$ python3 -q
>>> import numpy as np
>>> np.set_printoptions(suppress=True, linewidth=100)
>>> K = np.load("data.npy")
>>> print(K)
[[ 1 -1]
 [ 1  0]]
>>> B = np.linalg.inv(K)
>>> print((np.abs(B) > 1e-9).astype(int))
[[0 1]
 [1 1]]
>>> print(round(float(np.linalg.det(K) * np.linalg.det(B)), 2))
1.0
>>> print(np.round(np.linalg.inv(B), 2))
[[ 1. -1.]
 [ 1.  0.]]
>>> x = np.array([3, -1])
>>> rhs = K @ x
>>> beta, lr = np.zeros(2), 1 / np.linalg.norm(K, 2) ** 2
>>> for i in range(15):
...     beta -= lr * K.T @ (K @ beta - rhs)
...     if i % 5 == 0: print(i, round(np.linalg.norm(K @ beta - rhs), 2))
... 
0 0.38
5 0.17
10 0.08
>>> print(np.round(np.linalg.cond(K), 2))
2.62
>>> print(K.sum(axis=1))
[0 1]
>>> print(np.linalg.matrix_rank(K))
2
>>> K[:, 2]
Traceback (most recent call last):
  File "<python-input-15>", line 1, in <module>
    K[:, 2]
    ~^^^^^^
IndexError: index 2 is out of bounds for axis 1 with size 2
>>> print(np.round(np.linalg.svd(K, compute_uv=False), 2))
[1.62 0.62]
>>> print(K - K[0])
[[0 0]
 [0 1]]
>>> rng = np.random.default_rng(139)
>>> B = K + rng.integers(-2, 3, (2, 1)) @ rng.integers(-2, 3, (1, 2))
>>> print(B)
[[ 1 -1]
 [ 1  0]]
>>> print(B - K)
[[0 0]
 [0 0]]
>>> print(np.abs(B - K).sum(axis=1))
[0 0]
>>> print(np.linalg.matrix_rank(B - K, tol=1e-8))
0
>>> z = rng.permutation(2)
>>> print(z)
[0 1]
>>> B = K[z][:, z]
>>> print(np.round(np.sort(np.abs(np.linalg.eigvals(B))), 2))
[1. 1.]
>>> print(np.trace(B))
1
>>> W0 = np.diag(np.array([1, 1, 1, -3])) + -3 * np.eye(4, k=1) + -3 * np.eye(4, k=-1)
>>> print(W0)
[[ 1. -3.  0.  0.]
 [-3.  1. -3.  0.]
 [ 0. -3.  1. -3.]
 [ 0.  0. -3. -3.]]
>>> # symmetric
>>> evals, V = np.linalg.eigh(W0)
>>> x = np.array([2, 0, 1, 0])
>>> print(x @ W0 @ x)
5.0
>>> print(np.round(np.linalg.eigvalsh(W0[1:, 1:]), 2))
[-5.   -0.65  4.65]
>>> print(np.abs(W0).sum(axis=1).max(), round(float(np.abs(evals).max()), 2))
7.0 5.55
>>> print(np.round(V * np.abs(evals) @ V.T, 2))
[[ 2.82 -0.73  1.24 -0.03]
 [-0.73  4.06 -0.76  1.2 ]
 [ 1.24 -0.76  4.02  0.87]
 [-0.03  1.2   0.87  3.98]]
>>> Q, V = np.linalg.qr(K[:, :1])[0], np.linalg.qr(K[:, 1:])[0]
>>> s = np.linalg.svd(Q.T @ V, compute_uv=False)
>>> print((s > 0.9).sum())
0
>>> print(np.round(np.degrees(np.arccos(s.clip(0, 1))), 2))
[45.]
>>> print(round(np.linalg.norm(Q @ Q.T - V @ V.T, 2), 2))
0.71
>>> print(round(float(np.linalg.det(W0.T)), 2))
123.0
>>> print(round(float(np.linalg.eigvals(W0).sum().real), 2))
0.0
>>> print(np.round(np.linalg.det(W0[::-1]), 2))
123.0
>>> print(round(np.linalg.det(2 * W0), 2), round(float(np.linalg.det(W0)), 2))
1968.0 123.0
